$ python3 -q
>>> import numpy as np
>>> np.set_printoptions(precision=3, suppress=True, linewidth=160, floatmode="fixed")
>>> def tidy(a):
...     return np.round(a, 3) + 0
... 
>>> O, _ = np.linalg.qr(np.array([[0.8, 0.1, -0.2, -0.3],
...     [-2.5, -1.2, -0.3, 0.0],
...     [1.0, -1.6, 1.6, 1.5],
...     [0.0, 0.4, -0.7, 1.4]]))
>>> E = -1 * O
>>> tidy(E)
array([[ 0.285,  0.025, -0.731,  0.620],
       [-0.890,  0.371, -0.243,  0.107],
       [ 0.356,  0.906, -0.023, -0.228],
       [ 0.000, -0.203, -0.638, -0.743]])
>>> # columns are unit length and at right angles
>>> out = np.array([[0, -2, 2], [-1, 2, 2], [-2, 2, -1], [-1, -1, -2]])
>>> tidy(np.einsum("ij,ij->i", E, E))
array([1.000, 1.000, 1.000, 1.000])
>>> tidy(np.einsum("ij->j", E))
array([-0.249,  1.099, -1.634, -0.244])
>>> print(np.linalg.matrix_rank(E @ out))
3
>>> O, vecs = np.linalg.qr(E[:, :3])[0], np.linalg.qr(E[:, 3:])[0]
>>> sigma = np.linalg.svd(O.T @ vecs, compute_uv=False)
>>> tidy(sigma)
array([0.000])
>>> P = np.triu(np.array([[8, 1, 4, -2], [-4, -6, -7, -9], [-7, 1, -2, 1], [-9, -7, 0, -2]]), 1) + np.eye(4)
>>> out = P @ E @ np.linalg.inv(P)
>>> print(tidy(out))
[[  0.819   3.607  22.183  13.220]
 [ -3.382  -0.765  13.827 -19.087]
 [  0.356   0.347   0.347   2.520]
 [  0.000  -0.203  -2.057  -0.511]]
>>> tidy(np.linalg.det(out))
np.float64(-1.0)
>>> print(np.linalg.matrix_rank(out))
4
>>> tidy(np.poly(out))
array([ 1.000,  0.111,  0.000, -0.111, -1.000])
>>> O, Rm = np.linalg.qr(E)
>>> tidy(Rm)
array([[-1.000,  0.000,  0.000,  0.000],
       [ 0.000, -1.000,  0.000,  0.000],
       [ 0.000,  0.000, -1.000,  0.000],
       [ 0.000,  0.000,  0.000, -1.000]])
>>> print(np.trace(O @ O.T))
4.0
>>> tidy(O.T @ O)
array([[1.000, 0.000, 0.000, 0.000],
       [0.000, 1.000, 0.000, 0.000],
       [0.000, 0.000, 1.000, 0.000],
       [0.000, 0.000, 0.000, 1.000]])
>>> np.allclose(Rm.T @ Rm, E.T @ E)
True
>>> tidy(O)
array([[-0.285, -0.025,  0.731, -0.620],
       [ 0.890, -0.371,  0.243, -0.107],
       [-0.356, -0.906,  0.023,  0.228],
       [ 0.000,  0.203,  0.638,  0.743]])
>>> tidy(E @ E.T)
array([[1.000, 0.000, 0.000, 0.000],
       [0.000, 1.000, 0.000, 0.000],
       [0.000, 0.000, 1.000, 0.000],
       [0.000, 0.000, 0.000, 1.000]])
>>> tidy(np.linalg.norm(E, axis=0))
array([1.000, 1.000, 1.000, 1.000])
>>> tidy(E[:, 0] @ E[:, 1])
np.float64(0.0)
>>> data = np.loadtxt("data.csv", delimiter=",")
>>> data
array([[18.491, 40.341, -0.197],
       [20.271, 41.215, -1.697],
       [19.321, 39.956, -0.329],
       [19.565, 38.763, -0.191],
       [18.758, 39.774, -0.258],
       [18.409, 40.526,  1.516],
       [21.295, 39.412,  0.988],
       [21.280, 40.221,  0.355],
       [20.232, 40.080,  0.879],
       [20.443, 39.821,  1.224],
       [21.490, 39.982, -1.141],
       [19.557, 40.188, -0.783],
       [21.095, 39.350,  1.703],
       [21.073, 38.217, -2.874],
       [21.262, 40.706, -1.583],
       [20.258, 38.683,  0.136],
       [20.579, 38.938,  0.046],
       [19.314, 38.640,  2.399],
       [20.246, 40.831,  0.685],
       [19.981, 39.211,  1.567],
       [19.274, 38.558, -0.658],
       [19.770, 41.523, -0.773],
       [20.538, 39.333,  0.075],
       [20.931, 39.385,  0.506]])
>>> d = np.linalg.norm(data[:, None] - data[None], axis=-1)
>>> d.shape
(24, 24)
>>> np.linalg.matrix_rank(d ** 2)
np.int64(5)
>>> np.unravel_index(d.round(6).argmax(), d.shape)
(np.int64(5), np.int64(13))
>>> d[10].round(6).argsort(kind="stable")[:4]
array([10, 14,  7, 22])
>>> out = np.c_[data[:, :1] @ np.array([[4]]), np.array([-2, -3, 1, -3, -5, 4, -3, 2, -4, -2, -5, -1, -2, 0, -1, -1, -2, 4, -3, -1, 4, -2, 4, -3])]
>>> out
array([[73.964, -2.000],
       [81.084, -3.000],
       [77.284,  1.000],
       [78.260, -3.000],
       [75.032, -5.000],
       [73.636,  4.000],
       [85.180, -3.000],
       [85.120,  2.000],
       [80.928, -4.000],
       [81.772, -2.000],
       [85.960, -5.000],
       [78.228, -1.000],
       [84.380, -2.000],
       [84.292,  0.000],
       [85.048, -1.000],
       [81.032, -1.000],
       [82.316, -2.000],
       [77.256,  4.000],
       [80.984, -3.000],
       [79.924, -1.000],
       [77.096,  4.000],
       [79.080, -2.000],
       [82.152,  4.000],
       [83.724, -3.000]])
>>> np.linalg.matrix_rank(out)
np.int64(2)
>>> tidy(np.linalg.lstsq(data, out[:, 0])[0])
array([4.000, 0.000, 0.000])
>>> print(tidy(np.linalg.norm(np.linalg.qr(data)[0].T @ out, axis=0) ** 2 / ((out ** 2).sum(axis=0) + 1e-12)))
[1.000 0.161]
>>> print(np.linalg.matrix_rank(np.c_[data, out]))
4
